% python3 -q
>>> import numpy as np
>>> import numpy.linalg as la
>>> np.set_printoptions(precision=2, suppress=True, linewidth=200)
>>> arr, _ = la.qr(np.array([[0.3, 0.4, -0.9, 0.1, 0.7, 0.1, -1.2],
...     [-0.1, -2.7, -0.7, 1.6, 1.1, 0.2, -0.7],
...     [0.3, 0.9, -0.4, -0.9, -0.6, -0.9, -0.9],
...     [-0.8, -0.7, 0.6, -0.3, -1.1, 0.4, 0.2],
...     [-1.0, -0.1, -0.4, -1.4, 1.4, 0.4, 0.4],
...     [-1.0, 1.1, -0.9, -0.1, 1.0, -2.0, -0.2],
...     [0.5, -0.1, 0.3, 1.9, -0.4, -2.3, 0.3]]))
>>> print(arr)
[[-0.17  0.12 -0.58 -0.03  0.1  -0.44  0.65]
 [ 0.06 -0.85 -0.45  0.07  0.13  0.12 -0.16]
 [-0.17  0.28 -0.27 -0.34  0.6   0.59 -0.05]
 [ 0.46 -0.21  0.45  0.03  0.62 -0.15  0.37]
 [ 0.57 -0.01 -0.11 -0.33 -0.46  0.43  0.4 ]
 [ 0.57  0.37 -0.4   0.53  0.13 -0.04 -0.29]
 [-0.28 -0.04  0.12  0.7  -0.06  0.49  0.42]]
>>> # orthonormal columns
>>> arr.shape
(7, 7)
>>> round(float(np.abs(arr).max()), 2)
0.85
>>> print(np.count_nonzero(arr))
49
>>> T = np.stack([arr, 5 * arr, arr[::-1]])
>>> T.shape
(3, 7, 7)
>>> (T @ arr.T).shape
(3, 7, 7)
>>> M2 = arr / np.sqrt((arr ** 2).mean(axis=1, keepdims=True))
>>> la.matrix_rank(arr - arr.mean(axis=1, keepdims=True))
np.int64(6)
>>> la.matrix_rank(M2) == la.matrix_rank(arr)
np.True_
>>> M2[0]
array([-0.45,  0.32, -1.52, -0.09,  0.27, -1.17,  1.71])
>>> J = np.load("w.npy")
>>> print(J)
[[0. 1. 1. 1.]
 [1. 0. 1. 1.]
 [1. 1. 0. 1.]
 [1. 1. 1. 0.]]
>>> O, r_ = la.qr(J)
>>> round(float(abs(r_[0, 0])), 2), round(la.norm(J[:, 0]), 2)
(1.73, np.float64(1.73))
>>> np.round(O @ r_, 2) + 0
array([[0., 1., 1., 1.],
       [1., 0., 1., 1.],
       [1., 1., 0., 1.],
       [1., 1., 1., 0.]])
>>> print(np.allclose(r_.T @ r_, J.T @ J))
True
>>> O
array([[ 0.  ,  0.77,  0.51, -0.38],
       [-0.58, -0.52,  0.51, -0.38],
       [-0.58,  0.26, -0.68, -0.38],
       [-0.58,  0.26,  0.17,  0.76]])
>>> r_
array([[-1.73, -1.15, -1.15, -1.15],
       [ 0.  ,  1.29,  0.52,  0.52],
       [ 0.  ,  0.  ,  1.18,  0.34],
       [ 0.  ,  0.  ,  0.  , -1.13]])
>>> O.shape, r_.shape
((4, 4), (4, 4))
>>> np.round(O.T @ O, 2) + 0
array([[1., 0., 0., 0.],
       [0., 1., 0., 0.],
       [0., 0., 1., 0.],
       [0., 0., 0., 1.]])
>>> u = np.array([-2, 0])
>>> np.cross(J[2, :3], J[0, :3])
array([ 1., -1.,  1.])
>>> np.correlate(J[2], J[0], "full")
array([1., 2., 2., 2., 1., 1., 0.])
>>> np.polyval(u, J[2])
array([-2., -2.,  0., -2.])
>>> np.sort(np.abs(np.fft.fft(J[0]))), np.sort(la.svd(J, compute_uv=False))
(array([1., 1., 1., 3.]), array([1., 1., 1., 3.]))
>>> (J @ J)[0]
array([3., 2., 2., 2.])
>>> print(J @ (-1.0) ** np.arange(4))
[-1.  1. -1.  1.]
>>> np.fft.fft(J[0])
array([ 3.+0.j, -1.+0.j, -1.+0.j, -1.+0.j])
>>> x = np.array([-9, 7, 3, 2])
>>> target = J @ x
>>> target
array([12., -4.,  0.,  1.])
>>> print(la.solve(J, J[:, 3]))
[ 0.  0. -0.  1.]
>>> la.solve(J, target)
array([-9.,  7.,  3.,  2.])
>>> feats = np.load("dump.npy")
>>> feats
array([[-1.95,  2.  ,  3.  , -2.  ,  0.  ,  1.  , -3.  ,  3.  , -3.  ],
       [-1.  ,  2.05, -3.  , -3.  , -1.  ,  1.  ,  1.  , -1.  , -1.  ],
       [ 2.  ,  3.  ,  2.05, -3.  , -2.  ,  3.  , -1.  ,  2.  ,  0.  ],
       [-2.  , -2.  , -2.  , -1.95, -3.  , -3.  ,  2.  ,  3.  ,  0.  ],
       [ 2.  ,  0.  , -1.  , -3.  ,  2.05,  1.  ,  3.  ,  0.  , -2.  ],
       [ 1.  , -1.  ,  3.  , -1.  , -3.  ,  0.05, -2.  ,  1.  , -3.  ],
       [ 3.  ,  0.  ,  0.  , -2.  , -3.  ,  3.  ,  1.05, -3.  , -3.  ],
       [-1.  ,  3.  ,  3.  , -3.  ,  2.  , -3.  , -2.  ,  0.05,  0.  ],
       [-2.  ,  2.  ,  3.  , -2.  ,  0.  ,  1.  , -3.  ,  3.  , -2.95]])
>>> M2 = feats / np.sqrt((feats ** 2).mean(axis=1, keepdims=True))
>>> print(la.norm(M2, axis=1))
[3. 3. 3. 3. 3. 3. 3. 3. 3.]
>>> E = np.array([[2.0, 0.0, 2.0, 8.0],
...     [1.0, 2.0, 1.0, 8.0],
...     [0.0, 0.0, 0.0, -2.0],
...     [0.0, 0.0, 1.0, -1.0]])
>>> O = E.astype(float).copy()
>>> for j in range(4):
...     O[:, j] -= O[:, :j] @ (O[:, :j].T @ O[:, j])
...     O[:, j] /= la.norm(O[:, j])
... 
>>> np.round(O.T @ E, 2) + 0
array([[ 2.24,  0.89,  2.24, 10.73],
       [ 0.  ,  1.79,  0.  ,  3.58],
       [ 0.  ,  0.  ,  1.  , -1.  ],
       [ 0.  ,  0.  ,  0.  ,  2.  ]])
>>> O.round(2) + 0
array([[ 0.89, -0.45,  0.  ,  0.  ],
       [ 0.45,  0.89,  0.  ,  0.  ],
       [ 0.  ,  0.  ,  0.  , -1.  ],
       [ 0.  ,  0.  ,  1.  ,  0.  ]])
>>> W0 = np.load("out13.npy")
>>> W0.round(2) + 0
array([[-0.2 , -0.83, -0.15, -0.32,  0.29,  0.25],
       [ 0.12, -0.22,  0.36,  0.18, -0.66,  0.58],
       [ 0.48,  0.  , -0.37, -0.65, -0.43, -0.16],
       [-0.04, -0.39,  0.51,  0.01, -0.23, -0.73],
       [-0.08, -0.26, -0.66,  0.58, -0.32, -0.21],
       [-0.84,  0.21, -0.08, -0.32, -0.37, -0.02]])
>>> x = np.array([2, 2, 3, 4, 5, 1, 2, 3, 5])
>>> target = feats @ x
>>> print(target)
[ -9.9  -28.9    1.15 -26.8   -3.75 -25.95 -35.9    4.15  -9.75]
>>> print(np.round(la.solve(feats, feats[:, 0]), 2) + 0)
[1. 0. 0. 0. 0. 0. 0. 0. 0.]
>>> np.round(la.solve(feats.T, feats[7]), 2) + 0
array([0., 0., 0., 0., 0., 0., 0., 1., 0.])
>>> u = np.array([8, -2, 7, 1, 0, -3])
>>> M2 = W0 + np.outer(u, np.eye(6)[0])
>>> round(float(la.det(M2) / la.det(W0)), 2), round(float(1 + la.solve(W0, u)[0]), 2)
(5.0, 5.0)
>>> la.matrix_rank(la.inv(M2) - la.inv(W0), tol=1e-8)
np.int64(1)
>>> M2.round(2) + 0
array([[ 7.8 , -0.83, -0.15, -0.32,  0.29,  0.25],
       [-1.88, -0.22,  0.36,  0.18, -0.66,  0.58],
       [ 7.48,  0.  , -0.37, -0.65, -0.43, -0.16],
       [ 0.96, -0.39,  0.51,  0.01, -0.23, -0.73],
       [-0.08, -0.26, -0.66,  0.58, -0.32, -0.21],
       [-3.84,  0.21, -0.08, -0.32, -0.37, -0.02]])
>>> x = np.array([9, 0, 8, 5, 1, 6])
>>> h = np.maximum(W0 @ x, 0)
>>> np.maximum(W0 @ (3 * x), 0)
array([ 0.  , 23.02,  0.  ,  0.  ,  0.  ,  0.  ])
>>> W0.T @ h
array([ 0.92, -1.66,  2.75,  1.39, -5.09,  4.45])
>>> np.flatnonzero(h > 1e-9)
array([1])
